$ python -q
>>> import numpy as np
>>> import numpy.linalg as la
>>> np.set_printoptions(suppress=True, linewidth=140)
>>> J = np.load("out12.npy")
>>> J
array([[ 4.163,  2.451, -1.281],
       [ 2.451,  6.419,  0.639],
       [-1.281,  0.639,  5.418]])
>>> Y = la.inv(J)
>>> np.round(la.slogdet(J)[0], 3)
np.float64(1.0)
>>> np.round(la.inv(Y), 3)
array([[ 4.163,  2.451, -1.281],
       [ 2.451,  6.419,  0.639],
       [-1.281,  0.639,  5.418]])
>>> round(float(la.cond(J)), 3)
4.001
>>> np.round(la.det(J) * la.det(Y), 3)
np.float64(1.0)
>>> np.round(J @ Y, 3) + 0
array([[1., 0., 0.],
       [0., 1., 0.],
       [0., 0., 1.]])
>>> F = np.load("layer9.npy")
>>> F
array([[ 4., -1.,  0.],
       [-1.,  4.,  0.],
       [ 0.,  0.,  3.]])
>>> Y = np.array([[7, 4, 8], [6, 5, 4], [2, 2, 5]])
>>> F @ Y
array([[22., 11., 28.],
       [17., 16.,  8.],
       [ 6.,  6., 15.]])
>>> np.einsum("ik,kj->ji", F, Y)
array([[22., 17.,  6.],
       [11., 16.,  6.],
       [28.,  8., 15.]])
>>> np.einsum("ik,kj->ij", F, Y)
array([[22., 11., 28.],
       [17., 16.,  8.],
       [ 6.,  6., 15.]])
>>> np.einsum("ij,ij->i", F, F)
array([17., 17.,  9.])
>>> evals, evecs = la.eigh(F)
>>> x0 = np.array([2, 3, 0])
>>> np.abs(F).sum(axis=1).max(), np.abs(evals).max()
(np.float64(5.0), np.float64(5.0))
>>> np.round(evecs * np.sqrt(evals) @ evecs.T, 3)
array([[ 1.984, -0.252,  0.   ],
       [-0.252,  1.984,  0.   ],
       [ 0.   ,  0.   ,  1.732]])
>>> np.round(la.eigvalsh(F[1:, 1:]), 3)
array([3., 4.])
>>> evals, evecs = la.eig(F)
>>> np.round(np.sort(la.eigvals(la.inv(F))), 3)
array([0.2  , 0.333, 0.333])
>>> F @ evecs[:, 0] - evals[0] * evecs[:, 0]
array([0., 0., 0.])
>>> np.prod(evals)
np.float64(45.0)
>>> evals
array([5., 3., 3.])
>>> np.round(np.sort(la.eigvals(F @ F)), 3)
array([ 9.,  9., 25.])
>>> x0 = np.array([1, 2, 0])
>>> F * x0
array([[ 4., -2.,  0.],
       [-1.,  8.,  0.],
       [ 0.,  0.,  0.]])
>>> F @ (2 * x0)
array([ 4., 14.,  0.])
>>> K = np.load("block4.npy")
>>> K
array([[1, 2, 0, 0],
       [1, 1, 1, 1],
       [1, 2, 2, 1]])
>>> W = np.array([[0, 0, 1, 0, 0], [2, 0, 2, 2, 0], [1, 2, 0, 0, 0], [1, 2, 1, 1, 2]])
>>> beta = np.array([3, -1, 1, -2, 2])
>>> H = np.maximum(K @ W + beta, 0)
>>> la.matrix_rank(H)
np.int64(3)
>>> np.round((H > 0).mean(axis=0), 3)
array([1.   , 0.667, 1.   , 1.   , 1.   ])
>>> (H > 0).astype(int)
array([[1, 0, 1, 1, 1],
       [1, 1, 1, 1, 1],
       [1, 1, 1, 1, 1]])
>>> C = np.array([[-3, 1, 3], [0, -3, -2], [-1, 0, 0], [-1, 0, -2], [0, 2, 1]])
>>> (H @ C).round(6).argmax(axis=1)
array([2, 2, 2])
>>> H @ C
array([[-29,  11,  19],
       [-27,   6,  17],
       [-40,   3,  18]])
>>> P = np.triu(np.array([[1, 1, -4], [2, -1, -2], [-1, -1, 4]]), 1) + np.eye(3)
>>> Y = P @ F @ la.inv(P)
>>> Y
array([[ 3.,  0.,  0.],
       [-1.,  5.,  0.],
       [ 0.,  0.,  3.]])
>>> la.matrix_rank(Y)
np.int64(3)
>>> np.poly(Y)
array([  1., -11.,  39., -45.])
>>> round(float(la.det(Y)), 3)
45.0
>>> Y = np.array([[8, 5], [0, 8]])
>>> C = np.kron(Y, K)
>>> C.shape
(6, 8)
>>> C
array([[ 8, 16,  0,  0,  5, 10,  0,  0],
       [ 8,  8,  8,  8,  5,  5,  5,  5],
       [ 8, 16, 16,  8,  5, 10, 10,  5],
       [ 0,  0,  0,  0,  8, 16,  0,  0],
       [ 0,  0,  0,  0,  8,  8,  8,  8],
       [ 0,  0,  0,  0,  8, 16, 16,  8]])
>>> E = np.array([[-1.9, 0.3, -0.1],
...     [-0.2, 0.9, -0.5],
...     [-0.2, -0.1, 0.0],
...     [-0.2, -0.3, 1.2],
...     [1.5, -0.5, 0.4],
...     [0.1, 0.4, -0.5],
...     [-0.6, 1.0, -0.9],
...     [0.1, 0.0, 0.4],
...     [-0.1, 2.2, 0.6],
...     [0.4, 1.2, 0.7],
...     [1.0, 1.3, 0.6],
...     [-0.3, -1.7, 0.5],
...     [0.5, 1.5, -1.3],
...     [-1.2, 0.9, 2.1],
...     [0.0, 2.3, -1.8],
...     [0.4, 0.9, 1.8],
...     [0.4, 0.2, -0.6],
...     [0.3, 0.4, -1.3],
...     [-0.1, 1.4, 1.8],
...     [-0.1, 0.4, 1.5],
...     [0.8, -1.0, 0.7],
...     [-0.5, -1.0, -1.2],
...     [1.8, 0.5, -0.9],
...     [-0.6, 0.4, 0.5]])
>>> rng = np.random.default_rng(6231)
>>> E[:, 0] = -1 * E[:, 2] + 0.3 * rng.normal(size=24)
>>> E.round(3)
array([[-0.02 ,  0.3  , -0.1  ],
       [ 0.155,  0.9  , -0.5  ],
       [-0.067, -0.1  ,  0.   ],
       [-1.025, -0.3  ,  1.2  ],
       [-0.548, -0.5  ,  0.4  ],
       [ 0.151,  0.4  , -0.5  ],
       [ 0.732,  1.   , -0.9  ],
       [-0.35 ,  0.   ,  0.4  ],
       [-0.43 ,  2.2  ,  0.6  ],
       [-0.825,  1.2  ,  0.7  ],
       [-0.418,  1.3  ,  0.6  ],
       [-0.471, -1.7  ,  0.5  ],
       [ 1.752,  1.5  , -1.3  ],
       [-1.693,  0.9  ,  2.1  ],
       [ 2.245,  2.3  , -1.8  ],
       [-1.941,  0.9  ,  1.8  ],
       [ 0.393,  0.2  , -0.6  ],
       [ 1.589,  0.4  , -1.3  ],
       [-1.693,  1.4  ,  1.8  ],
       [-1.695,  0.4  ,  1.5  ],
       [-0.627, -1.   ,  0.7  ],
       [ 1.488, -1.   , -1.2  ],
       [ 0.733,  0.5  , -0.9  ],
       [-1.211,  0.4  ,  0.5  ]])
>>> Ac = E - E.mean(axis=0)
>>> evecs = la.svd(Ac)[2][:2]
>>> Y = Ac - Ac @ evecs.T @ evecs
>>> np.round(np.cov(Ac @ evecs.T, rowvar=False), 3) + 0
array([[2.48 , 0.   ],
       [0.   , 0.925]])
>>> np.round(Y.std(axis=0), 3)
array([0.127, 0.007, 0.135])
>>> round(float(la.norm(Y) / la.norm(Ac)), 3)
0.102
>>> G = np.cov(E, rowvar=False)
>>> np.argsort(-E.std(axis=0).round(6), kind="stable")
array([0, 2, 1])
>>> np.round(np.corrcoef(E.T), 3)
array([[ 1.   ,  0.112, -0.97 ],
       [ 0.112,  1.   , -0.07 ],
       [-0.97 , -0.07 ,  1.   ]])
>>> x0 = np.array([-2, 0, -1])
>>> y = E @ x0
>>> np.round(la.solve(E.T @ E, E.T @ y), 3) + 0
array([-2.,  0., -1.])
>>> try:
...     la.solve(E, y)
... except la.LinAlgError as e:
...     print(repr(e))
... 
LinAlgError('Last 2 dimensions of the array must be square')
>>> y = y + 0.02 * rng.normal(size=24)
>>> y.round(3)
array([ 0.122,  0.193,  0.147,  0.871,  0.694,  0.18 , -0.546,  0.315,  0.274,  0.928,  0.242,  0.419, -2.223,  1.251, -2.668,  2.096,
       -0.177, -1.819,  1.606,  1.896,  0.558, -1.724, -0.573,  1.92 ])
>>> beta, *_ = la.lstsq(E, y)
>>> np.round(E.T @ (y - E @ beta), 3) + 0
array([0., 0., 0.])
>>> beta.round()
array([-2.,  0., -1.])
>>> [round(float(la.norm(la.solve(E.T @ E + lam * np.eye(3), E.T @ y))), 2) for lam in (0, 1, 10, 100)]
[2.22, 1.21, 0.67, 0.28]
>>> evals, evecs = la.eigh(F)
>>> np.unique(evals.round(6) + 0, return_counts=True)[1]
array([2, 1])
>>> evals.sum(), np.trace(F)
(np.float64(11.0), np.float64(11.0))
>>> np.round(la.eigvalsh(F @ F), 3)
array([ 9.,  9., 25.])
>>> evals
array([3., 3., 5.])
>>> np.round(evecs.T @ evecs, 3) + 0
array([[1., 0., 0.],
       [0., 1., 0.],
       [0., 0., 1.]])
>>> np.round(la.eigvalsh(F + 4 * np.eye(3)), 3)
array([7., 7., 9.])
>>> np.round(la.svd(F, compute_uv=False), 3)
array([5., 3., 3.])
>>> np.abs(evecs[:, -1]).round(6).argmax()
np.int64(0)
>>> np.round(evecs @ np.diag(evals) @ evecs.T, 3)
array([[ 4., -1.,  0.],
       [-1.,  4.,  0.],
       [ 0.,  0.,  3.]])
>>> ang = np.radians(114)
>>> r_ = np.eye(3)
>>> r_[0, 0] = r_[1, 1] = np.cos(ang)
>>> r_[0, 1], r_[1, 0] = -np.sin(ang), np.sin(ang)
>>> r_.round(3)
array([[-0.407, -0.914,  0.   ],
       [ 0.914, -0.407,  0.   ],
       [ 0.   ,  0.   ,  1.   ]])
>>> Y = E @ r_.T
>>> np.allclose(E @ E.T, Y @ Y.T)
True
>>> np.round(la.svd(E, compute_uv=False), 3), np.round(la.svd(Y, compute_uv=False), 3)
(array([7.61 , 5.212, 0.91 ]), array([7.61 , 5.212, 0.91 ]))
>>> np.round(np.abs(Y - E).max(axis=0), 3)
array([5.26 , 3.516, 0.   ])
>>> A = np.array([[0.7, 0.0, -1.0, -1.0],
...     [0.7, -1.5, -1.6, 0.1],
...     [0.0, 1.4, -1.0, 0.0],
...     [-0.5, -0.9, 0.6, 0.7]])
>>> A
array([[ 0.7,  0. , -1. , -1. ],
       [ 0.7, -1.5, -1.6,  0.1],
       [ 0. ,  1.4, -1. ,  0. ],
       [-0.5, -0.9,  0.6,  0.7]])
>>> f, g = A[1], A[2]
>>> round(f @ f, 3)
np.float64(5.31)
>>> pr = (f @ g) / (f @ f) * f
>>> np.round(np.outer(f, g), 3)
array([[ 0.  ,  0.98, -0.7 ,  0.  ],
       [-0.  , -2.1 ,  1.5 , -0.  ],
       [-0.  , -2.24,  1.6 , -0.  ],
       [ 0.  ,  0.14, -0.1 ,  0.  ]])
>>> np.round(g - pr, 3)
array([ 0.066,  1.259, -1.151,  0.009])
>>> q, evecs = la.qr(A[:, :2])[0], la.qr(A[:, 2:])[0]
>>> sig = la.svd(q.T @ evecs, compute_uv=False)
>>> np.round(np.degrees(np.arccos(sig.clip(0, 1))), 3)
array([ 8.947, 68.465])
>>> (sig > 0.9).sum()
np.int64(1)
>>> round(la.norm(q @ q.T - evecs @ evecs.T, 2), 3)
np.float64(0.93)
>>> np.unravel_index(np.abs(A).argmax(), A.shape)
(np.int64(1), np.int64(2))
>>> np.round(A.sum(axis=0), 3)
array([ 0.9, -1. , -3. , -0.2])
>>> np.round(A.sum(axis=1), 3)
array([-1.3, -2.3,  0.4, -0.1])
>>> np.round(la.svd(A, compute_uv=False), 3)
array([2.551, 2.263, 1.01 , 0.144])
>>> np.round(A.mean(axis=0), 3)
array([ 0.225, -0.25 , -0.75 , -0.05 ])
>>> np.abs(A).max()
np.float64(1.6)
>>> round(float(la.norm(A)), 3)
3.559
>>> Y = la.inv(A)
>>> np.round(la.cond(A), 3)
np.float64(17.718)
>>> np.allclose(Y, A.T)
False
>>> np.round(A @ Y, 3) + 0
array([[1., 0., 0., 0.],
       [0., 1., 0., 0.],
       [0., 0., 1., 0.],
       [0., 0., 0., 1.]])
>>> (np.abs(Y) > 1e-9).astype(int)
array([[1, 1, 1, 1],
       [1, 1, 1, 1],
       [1, 1, 1, 1],
       [1, 1, 1, 1]])
>>> arr = np.load("arr.npy")
>>> arr
array([[ 1, -1,  0],
       [ 0,  1, -1],
       [-1,  0,  1]])
>>> # rank 2
>>> round(float(la.norm(arr, 2) / la.norm(arr)), 3)
0.707
>>> la.cond(arr) > 100
np.True_
>>> [round(float(x), 3) for x in la.svd(arr, compute_uv=False)[:3]]
[1.732, 1.732, 0.0]
>>> np.argsort(-la.norm(arr, axis=0).round(6), kind="stable")[:3]
array([0, 1, 2])
>>> la.matrix_rank(arr, rtol=0.1)
np.int64(2)
